In [1]: import numpy as np

In [2]: from numpy import linalg as LA

In [3]: np.set_printoptions(precision=2, suppress=True, linewidth=200, sign=" ")

In [4]: arr = np.load("data.npy")

In [5]: arr
Out[5]: 
array([[ 1,  1,  0,  0],
       [ 0,  0,  0,  0],
       [ 0,  0,  2,  0],
       [ 1,  0,  0,  0]])

In [6]: left, sig, Vt = LA.svd(arr)

In [7]: evecs = Vt[:(sig > 1e-8).sum()]

In [8]: rng = np.random.default_rng(9134)

In [9]: x0 = arr[1] + -2 * arr[0] + rng.integers(2) * np.eye(4)[1]

In [10]: x0
Out[10]: array([-2., -2.,  0.,  0.])

In [11]: LA.matrix_rank(np.vstack([arr, x0]))
Out[11]: np.int64(3)

In [12]: np.round(evecs.T @ evecs, 2) + 0
Out[12]: 
array([[ 1.,  0.,  0.,  0.],
       [ 0.,  1.,  0.,  0.],
       [ 0.,  0.,  1.,  0.],
       [ 0.,  0.,  0.,  0.]])

In [13]: np.allclose(evecs.T @ evecs @ x0, x0)
Out[13]: True

In [14]: (arr - arr.T) / 2
Out[14]: 
array([[ 0. ,  0.5,  0. , -0.5],
       [-0.5,  0. ,  0. ,  0. ],
       [ 0. ,  0. ,  0. ,  0. ],
       [ 0.5,  0. ,  0. ,  0. ]])

In [15]: left, sig, Vt = LA.svd(arr)

In [16]: np.argmax(sig[:-1] / (sig[1:] + 1e-6)) + 1
Out[16]: np.int64(3)

In [17]: Y = left[:, :3] @ np.diag(sig[:3]) @ Vt[:3]

In [18]: Y.round(2) + 0
Out[18]: 
array([[ 1.,  1.,  0.,  0.],
       [ 0.,  0.,  0.,  0.],
       [ 0.,  0.,  2.,  0.],
       [ 1.,  0.,  0.,  0.]])

In [19]: round(float(LA.norm(arr - Y) / LA.norm(arr)), 2)
Out[19]: 0.0

In [20]: F = np.loadtxt("out18.csv", delimiter=",")

In [21]: F
Out[21]: 
array([[ -4.44,  -9.97,  -2.5 ],
       [ -0.95,  -5.61,   0.49],
       [ -3.41, -10.89,  -3.39],
       [  0.14,   1.5 ,  -1.61],
       [ -2.68, -10.23,  -4.52],
       [ -5.1 ,  -8.52,  -4.08],
       [  1.34,  -3.59,  -1.14],
       [  0.47,   1.96,  -3.81],
       [  2.97,  -6.02,  -2.37],
       [  1.3 ,  -2.7 ,  -0.2 ],
       [  1.72,  -5.34,   0.2 ],
       [  2.46,  -4.76,   0.  ],
       [  3.73,  -5.28,   0.27],
       [ -4.47,  -9.4 ,  -0.71],
       [  1.01,   0.06,  -2.42],
       [  2.13,  -2.94,   0.31],
       [ -3.36, -11.36,  -3.29],
       [  1.88,  -4.7 ,  -0.19],
       [  3.52,  -4.97,  -0.27],
       [  0.28,  -1.13,  -0.42],
       [ -3.23, -10.39,  -4.67],
       [ -3.06, -10.65,  -3.08],
       [  1.77,  -5.22,  -1.03]])

In [22]: Z = F[[15, 12]].astype(float)

In [23]: for _ in range(4):
    ...:     lab = LA.norm(F[:, None] - Z, axis=-1).argmin(axis=1)
    ...:     Z = np.array([F[lab == j].mean(axis=0) for j in range(2)])
    ...: 

In [24]: lab
Out[24]: array([ 1,  0,  1,  0,  1,  1,  0,  0,  0,  0,  0,  0,  0,  1,  0,  0,  1,  0,  0,  0,  1,  1,  0])

In [25]: np.abs(Z[1] - Z[0]).argmax()
Out[25]: np.int64(1)

In [26]: Z
Out[26]: 
array([[  1.58,  -3.25,  -0.81],
       [ -3.72, -10.18,  -3.28]])

In [27]: left, sig, Vt = LA.svd(F, full_matrices=False)

In [28]: sig / sig[0]
Out[28]: array([ 1.  ,  0.34,  0.2 ])

In [29]: np.abs(Vt[0])
Out[29]: array([ 0.2 ,  0.95,  0.26])

In [30]: np.round(left.T @ F @ Vt.T, 2) + 0
Out[30]: 
array([[ 34.77,   0.  ,   0.  ],
       [  0.  ,  11.88,   0.  ],
       [  0.  ,   0.  ,   6.84]])

In [31]: sig
Out[31]: array([ 34.77,  11.88,   6.84])

In [32]: X = np.load("block14.npy")

In [33]: X
Out[33]: 
array([[ 2.74, -0.71, -1.  ],
       [-1.06,  2.79,  0.31],
       [-2.3 ,  0.11,  1.92],
       [-0.15,  2.83, -0.99],
       [ 2.16,  0.95, -1.86],
       [-1.76,  1.54, -1.88],
       [ 1.57,  1.6 , -1.99],
       [-2.62,  1.43,  0.29],
       [ 1.62, -1.78, -1.79],
       [-0.36, -0.41,  2.95],
       [ 2.28, -0.78, -1.79],
       [ 0.15,  1.6 ,  2.53],
       [ 1.28, -0.76,  2.6 ],
       [ 1.61, -1.9 ,  1.66],
       [ 0.99,  1.09, -2.62],
       [-2.09,  1.74,  1.26],
       [-2.04, -2.08,  0.72],
       [-0.76, -1.62,  2.41]])

In [34]: q, evecs = LA.qr(X[:, :2])[0], LA.qr(X[:, 2:])[0]

In [35]: sig = LA.svd(q.T @ evecs, compute_uv=False)

In [36]: (sig > 0.9).sum()
Out[36]: np.int64(0)

In [37]: sig
Out[37]: array([ 0.51])

In [38]: round(float(LA.norm(q @ q.T - evecs @ evecs.T, 2)), 2)
Out[38]: 1.0

In [39]: gram = X.T @ X

In [40]: np.diag(gram)
Out[40]: array([ 53.33,  46.05,  62.61])

In [41]: (X @ X.T).shape
Out[41]: (18, 18)

In [42]: Z = X[[3, 2]].astype(float)

In [43]: for _ in range(6):
    ...:     lab = LA.norm(X[:, None] - Z, axis=-1).argmin(axis=1)
    ...:     Z = np.array([X[lab == j].mean(axis=0) for j in range(2)])
    ...: 

In [44]: lab
Out[44]: array([ 0,  0,  1,  0,  0,  0,  0,  1,  0,  1,  0,  1,  1,  1,  0,  1,  1,  1])

In [45]: Z[1] - Z[0]
Out[45]: array([-1.72, -1.05,  3.33])

In [46]: Z
Out[46]: 
array([[ 0.93,  0.84, -1.51],
       [-0.79, -0.21,  1.82]])

In [47]: np.bincount(lab)
Out[47]: array([ 9,  9])

In [48]: m1 = np.load("layer3.npy")

In [49]: m1
Out[49]: 
array([[-0.43,  1.92, -0.39],
       [ 1.92, -1.  ,  1.51],
       [ 1.71,  0.14,  0.93],
       [ 3.33,  3.83,  3.44],
       [-3.3 , 11.49, -1.59],
       [-7.48, -1.16,  4.63],
       [ 3.91, -4.47,  1.72],
       [ 1.4 ,  7.67, -2.29],
       [-2.43,  6.06,  9.68],
       [ 7.61, -3.29,  3.26],
       [ 2.29, -6.07, -2.26],
       [-4.36,  5.87,  3.36],
       [ 5.18, -1.77, -6.76],
       [ 0.61, -7.17,  0.8 ],
       [ 4.97,  0.21,  6.7 ],
       [ 9.98,  0.36, -3.11]])

In [50]: x0 = np.array([-1, 0, -1])

In [51]: rhs = m1 @ x0

In [52]: np.round(LA.lstsq(m1, rhs)[0], 2) + 0
Out[52]: array([-1.,  0., -1.])

In [53]: np.round(LA.pinv(m1) @ m1, 2) + 0
Out[53]: 
array([[ 1.,  0.,  0.],
       [ 0.,  1.,  0.],
       [ 0.,  0.,  1.]])

In [54]: rhs = rhs + 0.05 * rng.normal(size=16)

In [55]: rhs
Out[55]: array([  0.8 ,  -3.46,  -2.66,  -6.73,   4.96,   2.71,  -5.65,   0.86,  -7.27, -10.83,  -0.13,   1.01,   1.54,  -1.42, -11.61,  -6.88])

In [56]: b, *_ = LA.lstsq(m1, rhs)

In [57]: round(float(LA.norm(rhs - m1 @ b)), 2)
Out[57]: 0.18

In [58]: b.round(2) + 0
Out[58]: array([-1.,  0., -1.])

In [59]: [round(float(LA.norm(LA.solve(m1.T @ m1 + lam * np.eye(3), m1.T @ rhs))), 2) for lam in (0, 1, 10, 100)]
Out[59]: [1.41, 1.4, 1.35, 1.0]

In [60]: cen = m1 - m1.mean(axis=0)

In [61]: evecs = LA.svd(cen)[2][:1]

In [62]: Y = cen - cen @ evecs.T @ evecs

In [63]: np.round(LA.norm(Y) / LA.norm(cen), 2)
Out[63]: np.float64(0.67)

In [64]: (cen @ evecs.T).std(axis=0)
Out[64]: array([ 5.68])

In [65]: np.diag(evecs.T @ evecs)
Out[65]: array([ 0.35,  0.56,  0.09])

In [66]: Y.std(axis=0)
Out[66]: array([ 2.74,  2.6 ,  3.53])

In [67]: np.cov(cen @ evecs.T, rowvar=False)
Out[67]: array( 34.36)

In [68]: LA.norm(Y, axis=1).round(6).argmax()
Out[68]: np.int64(5)

In [69]: A = np.load("run13.npy")

In [70]: A
Out[70]: 
array([[-2,  8,  2],
       [ 1,  8,  2],
       [ 3, -8, -2],
       [ 1, 12,  3]])

In [71]: np.abs(np.diag(LA.qr(A)[1])) > 1e-9
Out[71]: array([ True,  True, False])

In [72]: np.unique(A.round(6), axis=0).shape
Out[72]: (4, 3)

In [73]: np.round(np.trace(LA.pinv(A) @ A), 2)
Out[73]: np.float64(2.0)

In [74]: LA.lstsq(A[:-1].T, A[-1])[2]
Out[74]: np.int32(2)

In [75]: rk = LA.matrix_rank(A)

In [76]: rk
Out[76]: np.int64(2)

In [77]: ns = LA.svd(A)[2][rk:].T

In [78]: [int(LA.matrix_rank(A[:i])) for i in range(1, len(A) + 1)]
Out[78]: [1, 2, 2, 2]

In [79]: ns[:, 0] / ns[np.abs(ns[:, 0]).round(6).argmax(), 0]
Out[79]: array([ 0.  , -0.25,  1.  ])

In [80]: np.allclose(A @ ns, 0)
Out[80]: True

In [81]: [int(LA.matrix_rank(A[:, :j + 1])) for j in range(3)]
Out[81]: [1, 2, 2]

In [82]: ns @ ns.T
Out[82]: 
array([[ 0.  ,  0.  ,  0.  ],
       [ 0.  ,  0.06, -0.24],
       [ 0.  , -0.24,  0.94]])
